$ python3 -q
>>> import numpy as np
>>> np.set_printoptions(precision=1, suppress=True, linewidth=120)
>>> rd = lambda a: np.round(a, 1) + 0
>>> M = np.loadtxt("m.csv", delimiter=",")
>>> M
array([[ -9.,  -3.,  -3.,  -3.,   0.,  -3.,  -9.,  -9.,  -9.],
       [  0.,   0.,   0.,   0.,   0.,   0.,   0.,   0.,   0.],
       [  9.,   3.,   3.,   3.,   0.,   3.,   9.,   9.,   9.],
       [ -6.,  -2.,  -2.,  -2.,   0.,  -2.,  -6.,  -6.,  -6.],
       [  9.,   3.,   3.,   3.,   0.,   3.,   9.,   9.,   9.],
       [-24.,  -8.,  -8.,  -8.,   0.,  -8., -24., -24., -24.],
       [  0.,   0.,   0.,   0.,   0.,   0.,   0.,   0.,   0.],
       [-27.,  -9.,  -9.,  -9.,   0.,  -9., -27., -27., -27.],
       [-27.,  -9.,  -9.,  -9.,   0.,  -9., -27., -27., -27.],
       [ 12.,   4.,   4.,   4.,   0.,   4.,  12.,  12.,  12.],
       [ 12.,   4.,   4.,   4.,   0.,   4.,  12.,  12.,  12.],
       [ 18.,   6.,   6.,   6.,   0.,   6.,  18.,  18.,  18.],
       [-21.,  -7.,  -7.,  -7.,   0.,  -7., -21., -21., -21.],
       [  6.,   2.,   2.,   2.,   0.,   2.,   6.,   6.,   6.],
       [  9.,   3.,   3.,   3.,   0.,   3.,   9.,   9.,   9.]])
>>> U, sig, Vt = np.linalg.svd(M, full_matrices=False)
>>> np.cumsum(sig ** 2) / np.sum(sig ** 2)
array([1., 1., 1., 1., 1., 1., 1., 1., 1.])
>>> rd(np.abs(Vt[0]))
array([0.5, 0.2, 0.2, 0.2, 0. , 0.2, 0.5, 0.5, 0.5])
>>> U.shape, sig.shape, Vt.shape
((15, 9), (9,), (9, 9))
>>> np.allclose(U * sig @ Vt, M)
True
>>> x = np.array([4, -4, -2, 3, -1, 1, 4, 3, -4])
>>> h = np.maximum(M @ x, 0)
>>> M.T @ h
array([5643., 1881., 1881., 1881.,    0., 1881., 5643., 5643., 5643.])
>>> rank = np.linalg.matrix_rank(M)
>>> rank
np.int64(1)
>>> ns = np.linalg.svd(M)[2][rank:].T
>>> np.linalg.matrix_rank(M.T @ M), np.linalg.matrix_rank(M @ M.T)
(np.int64(1), np.int64(1))
>>> [int(np.linalg.matrix_rank(np.delete(M, i, axis=0))) for i in range(15)]
[1, 1, 1, 1, 1, 1, 1, 1, 1, 1, 1, 1, 1, 1, 1]
>>> data = np.load("block11.npy")
>>> data
array([[-1. , -3.1,  1.9,  0.9, -2. ,  0. , -2.1, -2.8,  0. ,  2.1, -0.2,  1.1, -0.1],
       [-1. , -3.1,  2. ,  1.1, -1.8, -0.2, -2.1, -3.1,  0. ,  2. ,  0. ,  0.9,  0. ],
       [-0.9, -3.1,  2.1,  0.9, -2. ,  0.1, -2. , -3. ,  0. ,  1.9, -0.1,  1. , -0.1],
       [-0.9, -3.1,  2.1,  0.9, -2.1,  0. , -1.9, -3. , -0.1,  2. ,  0.2,  1. , -0.2],
       [-0.9, -3.1,  2.1,  1. , -2. , -0.1, -2. , -3.1, -0.1,  2.1, -0.2,  1.1,  0. ],
       [-0.9, -3. ,  2. ,  0.9, -2.1,  0. , -1.9, -3. ,  0.2,  2. ,  0.1,  1. ,  0. ],
       [-0.9, -3.2,  2. ,  1.1, -2.1, -0.1, -2. , -3. ,  0. ,  1.9,  0.1,  1.1,  0. ],
       [-1.2, -2.9,  2. ,  1. , -1.9,  0. , -2.1, -3. , -0.1,  2. , -0.1,  0.9,  0. ],
       [-1. , -3.1,  1.7,  1. , -2. , -0.1, -1.8, -2.8,  0. ,  2. ,  0. ,  0.9, -0.1],
       [-0.9, -2.8,  2.1,  1.1, -2. ,  0.1, -2. , -3.1,  0.1,  2. ,  0.1,  1. ,  0. ],
       [-1. , -3. ,  1.8,  0.9, -2. ,  0.1, -2.1, -3. , -0.1,  2.1, -0.3,  1. ,  0. ],
       [-1. , -3. ,  2. ,  0.9, -2. ,  0.1, -2.1, -3. , -0.2,  1.9, -0.1,  1. , -0.1],
       [-1.1, -3. ,  2. ,  0.8, -1.9,  0.1, -1.9, -3. ,  0. ,  1.9,  0.1,  0.9,  0. ],
       [-1. , -2.9,  2. ,  1. , -2.1,  0. , -2. , -3. , -0.1,  1.9,  0. ,  1. ,  0.2],
       [-0.9, -2.9,  2. ,  1. , -2.1,  0.1, -1.8, -2.9,  0. ,  2. ,  0.2,  0.8,  0. ],
       [-1.9,  1. ,  3. ,  1. ,  0. , -2.9, -0.8, -1. , -0.1, -1.8,  1.9,  3. , -0.1],
       [-1.9,  0.9,  3.2,  1.1,  0.1, -3. , -1. , -0.9,  0.1, -2. ,  2. ,  3.1,  0. ],
       [-1.8,  1. ,  2.9,  1. ,  0. , -3. , -1. , -0.9,  0.2, -2. ,  1.9,  3.2,  0.1],
       [-2.1,  1.1,  3. ,  1. ,  0. , -3. , -1. , -0.9,  0. , -2.2,  2. ,  2.9,  0.1],
       [-1.8,  1.1,  3.1,  1. ,  0. , -2.8, -0.9, -1. , -0.1, -2. ,  1.8,  2.9,  0. ],
       [-2. ,  1. ,  3. ,  0.9,  0.2, -2.8, -1.2, -1. ,  0. , -2.1,  2. ,  3. ,  0.2],
       [-2. ,  1.1,  3.1,  0.9,  0. , -3.1, -1.1, -1.1,  0.1, -2. ,  2. ,  3. , -0.1],
       [-1.9,  0.9,  3.4,  0.9,  0. , -2.9, -1.1, -1.1, -0.1, -2. ,  2. ,  3. ,  0. ],
       [-2.1,  1.1,  3. ,  1. ,  0. , -3. , -1. , -1.1,  0.3, -1.9,  2. ,  3.1,  0. ],
       [-1.9,  0.9,  3.1,  1. , -0.1, -3. , -1.1, -0.9,  0.1, -1.9,  2.1,  3.1,  0.1],
       [-2. ,  1.1,  2.9,  1. ,  0. , -2.8, -1. , -1.3,  0. , -1.9,  2. ,  3. ,  0. ],
       [-2.2,  1. ,  3.2,  1. ,  0. , -3.2, -0.8, -0.9,  0. , -1.6,  1.9,  2.9, -0.2],
       [-2.1,  1. ,  3.2,  1. ,  0.1, -3.1, -0.9, -1. ,  0.1, -2. ,  2. ,  2.9, -0.1],
       [-2. ,  0.9,  3. ,  1.1,  0.2, -3.1, -1.2, -0.9,  0. , -2. ,  1.9,  2.9,  0.1],
       [-2.1,  1. ,  3. ,  1.2, -0.2, -3.1, -0.9, -0.8,  0. , -2.1,  1.9,  2.8, -0.1]])
>>> G = data.T @ data
>>> np.allclose(G, G.T)
True
>>> (data @ data.T).shape
(30, 30)
>>> np.linalg.matrix_rank(G)
np.int64(13)
